$ python3 -q
>>> import numpy as np
>>> np.set_printoptions(precision=2, suppress=True, linewidth=160)
>>> arr = np.load("m.npy")
>>> arr
array([[ 2.02,  0.39,  0.67],
       [ 3.66,  0.7 ,  0.87],
       [ 0.15, -0.37, -0.11],
       [ 4.97,  2.25,  0.9 ],
       [ 3.41,  0.75,  0.46],
       [ 2.79,  0.96,  0.67],
       [ 5.18,  1.75,  0.99],
       [ 4.52,  1.76,  1.43],
       [ 1.52,  0.69,  0.1 ],
       [ 0.22, -0.37,  0.11]])
>>> cov = np.cov(arr, rowvar=False)
>>> np.round(np.corrcoef(arr[:, 1], arr[:, 2])[0, 1], 2)
np.float64(0.81)
>>> np.corrcoef(arr.T)
array([[1.  , 0.94, 0.88],
       [0.94, 1.  , 0.81],
       [0.88, 0.81, 1.  ]])
>>> np.argsort(-arr.std(axis=0).round(6), kind="stable")
array([0, 1, 2])
>>> np.linalg.eigvalsh(cov)[::-1]
array([4.23, 0.08, 0.05])
>>> r0, r1 = arr[9], arr[1]
>>> np.round(r0 @ r1, 2)
np.float64(0.64)
>>> pr = (r0 @ r1) / (r0 @ r0) * r0
>>> np.outer(r0, r1)
array([[ 0.81,  0.15,  0.19],
       [-1.35, -0.26, -0.32],
       [ 0.4 ,  0.08,  0.1 ]])
>>> r1 - pr
array([2.94, 1.9 , 0.51])
>>> lab = arr[:, 2] > np.median(arr[:, 2])
>>> r0 = arr[lab].mean(axis=0) - arr[~lab].mean(axis=0)
>>> lab.astype(int)
array([0, 1, 0, 1, 0, 0, 1, 1, 0, 0])
>>> A2 = np.c_[arr[:, :1] @ np.array([[9]]), np.array([-3, -3, 1, 5, 1, -4, -1, -3, 4, -5])]
>>> A2
array([[18.18, -3.  ],
       [32.94, -3.  ],
       [ 1.35,  1.  ],
       [44.73,  5.  ],
       [30.69,  1.  ],
       [25.11, -4.  ],
       [46.62, -1.  ],
       [40.68, -3.  ],
       [13.68,  4.  ],
       [ 1.98, -5.  ]])
>>> np.linalg.matrix_rank(A2)
np.int64(2)
>>> np.linalg.matrix_rank(np.c_[arr, A2])
np.int64(4)
>>> np.round(np.linalg.lstsq(arr, A2[:, 0])[0], 2) + 0
array([9., 0., 0.])
>>> E = np.load("block13.npy")
>>> E
array([[-3.,  1.,  0.],
       [ 0., -3.,  1.],
       [ 0.,  0., -3.]])
>>> w, V = np.linalg.eig(E)
>>> w
array([-3., -3., -3.])
>>> np.sort(np.linalg.eigvals(np.linalg.inv(E)))
array([-0.33, -0.33, -0.33])
>>> E @ V[:, 0] - w[0] * V[:, 0]
array([0., 0., 0.])
>>> np.sort(np.linalg.eigvals(E.T))
array([-3., -3., -3.])
>>> np.prod(w)
np.float64(-27.0)
>>> r0 = np.array([9, 2, 8])
>>> A2 = E + np.outer(r0, np.eye(3)[2])
>>> round(float(np.linalg.det(A2) / np.linalg.det(E)), 2), round(float(1 + np.linalg.solve(E, r0)[2]), 2)
(-1.67, -1.67)
>>> A2
array([[-3.,  1.,  9.],
       [ 0., -3.,  3.],
       [ 0.,  0.,  5.]])
>>> np.linalg.matrix_rank(A2 - E)
np.int64(1)
>>> (E + E.T) / 2
array([[-3. ,  0.5,  0. ],
       [ 0.5, -3. ,  0.5],
       [ 0. ,  0.5, -3. ]])
>>> assert E == E.T
Traceback (most recent call last):
  File "<python-input-36>", line 1, in <module>
    assert E == E.T
           ^^^^^^^^
ValueError: The truth value of an array with more than one element is ambiguous. Use a.any() or a.all()
>>> np.trace(E)
np.float64(-9.0)
>>> rng = np.random.default_rng(515)
>>> F = np.eye(2, dtype=int)[rng.permutation(2)]
>>> F
array([[1, 0],
       [0, 1]])
>>> # columns are unit length and at right angles
>>> x = np.array([1, 3])
>>> rhs = F @ x
>>> rhs
array([1, 3])
>>> np.linalg.solve(F.T, F[0])
array([1., 0.])
>>> x = np.array([5, 0])
>>> a = np.maximum(F @ x, 0)
>>> a
array([5, 0])
>>> np.maximum(F @ x, 0) - np.maximum(-F @ x, 0)
array([5, 0])
>>> t3 = np.stack([F, 2 * F, F[::-1]])
>>> t3.shape
(3, 2, 2)
>>> np.linalg.matrix_rank(t3)
array([2, 2, 2])
>>> np.linalg.det(t3)
array([ 1.,  4., -1.])
>>> lab = rng.permutation(3)
>>> lab
array([2, 1, 0])
>>> A2 = E[lab][:, lab]
>>> np.sort(np.abs(np.linalg.eigvals(A2)))
array([3., 3., 3.])
>>> np.allclose(A2, E)
False
>>> np.trace(A2)
np.float64(-9.0)
>>> m1 = np.loadtxt("arr.csv", delimiter=",")
>>> m1
array([[0., 0., 1.],
       [0., 1., 0.],
       [1., 0., 0.]])
>>> # symmetric
>>> m1 @ m1
array([[1., 0., 0.],
       [0., 1., 0.],
       [0., 0., 1.]])
>>> np.flatnonzero(np.linalg.matrix_power((m1 != 0) + (m1.T != 0) + np.eye(3), 3)[0])
array([0, 2])
>>> hat = np.triu(np.array([[-1, -1, 1], [2, 1, -1], [1, -1, -2]]), 1) + np.eye(3)
>>> A2 = hat @ m1 @ np.linalg.inv(hat)
>>> np.poly(A2)
array([ 1., -1., -1.,  1.])
>>> A2
array([[ 1.,  0.,  0.],
       [-1.,  0.,  1.],
       [ 1.,  1.,  0.]])
>>> np.linalg.matrix_power(m1, 4)
array([[1., 0., 0.],
       [0., 1., 0.],
       [0., 0., 1.]])
>>> np.allclose(m1, m1.T)
True
>>> (m1 - m1.T) / 2
array([[0., 0., 0.],
       [0., 0., 0.],
       [0., 0., 0.]])
>>> m1.sum(axis=1)
array([1., 1., 1.])
>>> pr = np.eye(3)[1]
>>> for _ in range(6):
...     pr = pr @ m1
...     print(pr.round(2))
... 
[0. 1. 0.]
[0. 1. 0.]
[0. 1. 0.]
[0. 1. 0.]
[0. 1. 0.]
[0. 1. 0.]
>>> W = np.array([[-3, -8, 1, -6], [-2, -6, -9, -5], [-6, -1, 1, -8]])
>>> b = np.array([4, 0, -4, -2])
>>> hid = np.maximum(m1 @ W + b, 0)
>>> (hid > 0).astype(int)
array([[0, 0, 0, 0],
       [1, 0, 0, 0],
       [1, 0, 0, 0]])
>>> np.linalg.matrix_rank(hid)
np.int64(1)
>>> cent = np.array([[2, 0], [0, 0], [0, 2], [0, 0]])
>>> W @ cent
array([[ -6,   2],
       [ -4, -18],
       [-12,   2]])
>>> hid @ cent
array([[0., 0.],
       [4., 0.],
       [2., 0.]])
>>> A = np.load("data.npy")
>>> A
array([[-0.9, -1.3,  2.4,  0.8],
       [ 0.9, -0.8,  0.4, -0.3],
       [-0.9,  0.4,  1.7,  0.5],
       [-0.7, -0.7, -1. ,  1.9]])
>>> lab = rng.permutation(4)
>>> lab
array([3, 1, 2, 0])
>>> A2 = A[lab][:, lab]
>>> np.diag(A2)
array([ 1.9, -0.8,  1.7, -0.9])
>>> np.sort(np.abs(np.linalg.eigvals(A2)))
array([1.4 , 1.4 , 1.51, 1.51])
>>> np.trace(A2)
np.float64(1.9)
>>> np.allclose(A2, A)
False
>>> r0, r1 = A[2], A[0]
>>> np.round(r0 @ r1, 2)
np.float64(4.77)
>>> pr = (r0 @ r1) / (r0 @ r0) * r0
>>> pr
array([-1.04,  0.46,  1.97,  0.58])
>>> np.outer(r0, r1)
array([[ 0.81,  1.17, -2.16, -0.72],
       [-0.36, -0.52,  0.96,  0.32],
       [-1.53, -2.21,  4.08,  1.36],
       [-0.45, -0.65,  1.2 ,  0.4 ]])
>>> A2 = A + rng.integers(-2, 3, (4, 3)) @ rng.integers(-2, 3, (3, 4))
>>> A2
array([[-2.9, -5.3,  0.4, -9.2],
       [ 6.9,  4.2, -2.6,  2.7],
       [-0.9,  1.4, -1.3,  1.5],
       [ 1.3,  2.3,  1. ,  8.9]])
>>> A2 - A
array([[ -2.,  -4.,  -2., -10.],
       [  6.,   5.,  -3.,   3.],
       [  0.,   1.,  -3.,   1.],
       [  2.,   3.,   2.,   7.]])
>>> np.abs(A2 - A).sum(axis=1)
array([18., 17.,  5., 14.])
>>> np.poly(A2)
array([   1.  ,   -8.9 ,   30.95,  -86.42, -168.43])
>>> np.einsum("ii->", A2)
np.float64(8.9)
>>> round(float(np.linalg.det(A2[::-1])), 2)
-168.43
>>> np.round(np.linalg.det(2 * A2), 2), round(np.linalg.det(A2), 2)
(np.float64(-2694.89), np.float64(-168.43))
>>> A.shape
(4, 4)
>>> np.linalg.matrix_rank(A)
np.int64(4)
>>> np.unravel_index(np.abs(A).argmax(), A.shape)
(np.int64(0), np.int64(2))
>>> W0 = 0.5 ** np.abs(np.subtract.outer(np.arange(2), np.arange(2)))
>>> W0
array([[1. , 0.5],
       [0.5, 1. ]])
>>> # symmetric, so the eigenvalues are real
>>> low = np.linalg.cholesky(W0)
>>> np.round(np.prod(np.diag(low)) ** 2, 2), np.round(np.linalg.det(W0), 2)
(np.float64(0.75), np.float64(0.75))
>>> W0 / np.sqrt(np.outer(np.diag(W0), np.diag(W0)))
array([[1. , 0.5],
       [0.5, 1. ]])
>>> np.diag(low) ** 2
array([1.  , 0.75])
>>> np.linalg.eigvalsh(W0).min() > 0
np.True_
>>> hat = np.triu(np.array([[-3, 3], [-1, 2]]), 1) + np.eye(2)
>>> A2 = hat @ W0 @ np.linalg.inv(hat)
>>> np.linalg.matrix_rank(A2)
np.int64(2)
>>> A2
array([[ 2.5, -4. ],
       [ 0.5, -0.5]])
>>> np.linalg.matrix_rank(A2)
np.int64(2)
>>> A2.sum(axis=1)
array([-1.5,  0. ])
>>> np.linalg.svd(A2, compute_uv=False)
array([4.77, 0.16])
>>> np.unravel_index(np.abs(A2).argmax(), A2.shape)
(np.int64(0), np.int64(1))
>>> round(np.linalg.norm(A2), 2)
np.float64(4.77)
>>> np.linalg.rank(A2)
Traceback (most recent call last):
  File "<python-input-125>", line 1, in <module>
    np.linalg.rank(A2)
    ^^^^^^^^^^^^^^
AttributeError: module 'numpy.linalg' has no attribute 'rank'
>>> np.count_nonzero(A2)
np.int64(4)
>>> A2 - A2[0]
array([[ 0. ,  0. ],
       [-2. ,  3.5]])
>>> M = np.loadtxt("x.csv", delimiter=",")
>>> M
array([[ 91.,  45.,  89.],
       [ 45.,  29.,  50.],
       [ 89.,  50., 153.]])
>>> # symmetric, so the eigenvalues are real
>>> low = np.linalg.cholesky(M)
>>> low @ low.T
array([[ 91.,  45.,  89.],
       [ 45.,  29.,  50.],
       [ 89.,  50., 153.]])
>>> np.linalg.eigvalsh(M).min() > 0
np.True_
>>> lab = rng.permutation(3)
>>> lab
array([1, 2, 0])
>>> A2 = M[lab][:, lab]
>>> np.allclose(A2, M)
False
